$ python3 -q
>>> import numpy as np
>>> import numpy.linalg as la
>>> np.set_printoptions(precision=1, suppress=True, linewidth=200, floatmode="fixed")
>>> rd = lambda a: np.round(a, 1) + 0
>>> f = np.array([5, 1])
>>> r1 = np.array([1, 3, 5, -2])
>>> W0 = f[:, None] + r1[None, :]
>>> W0
array([[ 6,  8, 10,  3],
       [ 2,  4,  6, -1]])
>>> x = np.array([1, -4, -1, 1])
>>> W0 @ np.eye(4)[0]
array([6.0, 2.0])
>>> la.norm(W0 @ x) <= la.norm(W0, 2) * la.norm(x) + 1e-9
np.True_
>>> print(W0 @ x)
[-33 -21]
>>> np.einsum("ij,j->i", W0, x)
array([-33, -21])
>>> f = np.array([2, 2])
>>> np.cross(W0[1, :3], W0[0, :3])
array([-8, 16, -8])
>>> print(W0.reshape(2, -1))
[[ 6  8 10  3]
 [ 2  4  6 -1]]
>>> W0.reshape(2, 5)
Traceback (most recent call last):
  File "<python-input-16>", line 1, in <module>
    W0.reshape(2, 5)
    ~~~~~~~~~~^^^^^^
ValueError: cannot reshape array of size 8 into shape (2,5)
>>> W0.reshape(-1, 2)
array([[ 6,  8],
       [10,  3],
       [ 2,  4],
       [ 6, -1]])
>>> t3 = W0.reshape(2, 2, -1)
>>> t3.sum(axis=1)
array([[16, 11],
       [ 8,  3]])
>>> print(np.einsum("ihd,jhd->hij", t3, t3).shape)
(2, 2, 2)
>>> t3[:, 0]
array([[6, 8],
       [2, 4]])
>>> print(t3.shape)
(2, 2, 2)
>>> def softmax(z):
...     e = np.exp(z - z.max(axis=-1, keepdims=True))
...     return e / e.sum(axis=-1, keepdims=True)
... 
>>> softmax(W0).sum(axis=1)
array([1.0, 1.0])
>>> S = W0 @ W0.T / np.sqrt(4)
>>> rd(softmax(S))
array([[1.0, 0.0],
       [1.0, 0.0]])
>>> E = np.load("out15.npy")
>>> E
array([[5, 0, 0],
       [2, 0, 5],
       [0, 0, 0]])
>>> rank = la.matrix_rank(E)
>>> rank
np.int64(2)
>>> null = la.svd(E)[2][rank:].T
>>> print([int(la.matrix_rank(E[:i])) for i in range(1, len(E) + 1)])
[1, 2, 2]
>>> [int(la.matrix_rank(E[:, :j + 1])) for j in range(3)]
[1, 1, 2]
>>> rd(la.norm(E, 2) / la.norm(E))
np.float64(0.8)
>>> print(la.matrix_rank(E, rtol=0.1))
2
>>> [round(float(x), 1) for x in la.svd(E, compute_uv=False)[:3]]
[6.1, 4.1, 0.0]
>>> m1 = np.array([[-0.2, 0.1, 0.3],
...     [0.2, -0.1, -0.9],
...     [1.0, -1.0, -1.0],
...     [-1.0, 0.9, 1.0],
...     [0.5, -0.2, -0.3],
...     [-1.0, 0.8, 0.7],
...     [-1.0, 0.7, 1.0],
...     [-0.9, 0.5, 0.8],
...     [0.0, 0.0, -0.9],
...     [-0.1, 0.0, 0.8],
...     [1.0, -0.7, -1.0],
...     [-0.8, 0.4, -0.2],
...     [-0.6, 0.3, -0.2],
...     [0.4, -0.2, -0.7],
...     [-0.9, 0.6, 0.7],
...     [0.8, -0.4, 0.8],
...     [-0.9, 0.6, 0.3],
...     [1.0, -0.8, -0.9],
...     [-1.0, 0.8, 1.0]])
>>> x = np.array([0, -1, 5])
>>> y = m1 @ x
>>> rd(la.lstsq(m1, y)[0])
array([ 0.0, -1.0,  5.0])
>>> y
array([ 1.4, -4.4, -4.0,  4.1, -1.3,  2.7,  4.3,  3.5, -4.5,  4.0, -4.3, -1.4, -1.3, -3.3,  2.9,  4.4,  0.9, -3.7,  4.2])
>>> rng = np.random.default_rng(8418)
>>> y = y + 0.1 * rng.normal(size=19)
>>> print(rd(y))
[ 1.4 -4.5 -3.9  4.0 -1.3  2.8  4.2  3.6 -4.5  4.0 -4.2 -1.4 -1.1 -3.3  2.8  4.5  0.9 -3.6  4.3]
>>> beta, *_ = la.lstsq(m1, y)
>>> rd(m1.T @ (y - m1 @ beta))
array([0.0, 0.0, 0.0])
>>> [round(float(la.norm(la.solve(m1.T @ m1 + lam * np.eye(3), m1.T @ y))), 2) for lam in (0, 1, 10, 100)]
[5.2, 4.16, 2.12, 0.52]
>>> beta.round()
array([-0.0, -1.0,  5.0])
>>> rd(beta)
array([-0.2, -1.3,  5.0])
>>> hat = m1 @ la.solve(m1.T @ m1, m1.T)
>>> print(rd(hat @ m1[:, 1]))
[ 0.1 -0.1 -1.0  0.9 -0.2  0.8  0.7  0.5  0.0  0.0 -0.7  0.4  0.3 -0.2  0.6 -0.4  0.6 -0.8  0.8]
>>> rd(la.eigvalsh(hat))
array([0.0, 0.0, 0.0, 0.0, 0.0, 0.0, 0.0, 0.0, 0.0, 0.0, 0.0, 0.0, 0.0, 0.0, 0.0, 0.0, 1.0, 1.0, 1.0])
>>> np.allclose(hat @ hat, hat)
True
>>> rd(np.diag(hat))
array([0.0, 0.2, 0.4, 0.2, 0.1, 0.1, 0.1, 0.2, 0.2, 0.2, 0.1, 0.2, 0.1, 0.1, 0.1, 0.4, 0.1, 0.1, 0.1])
>>> rd(np.trace(hat))
np.float64(3.0)
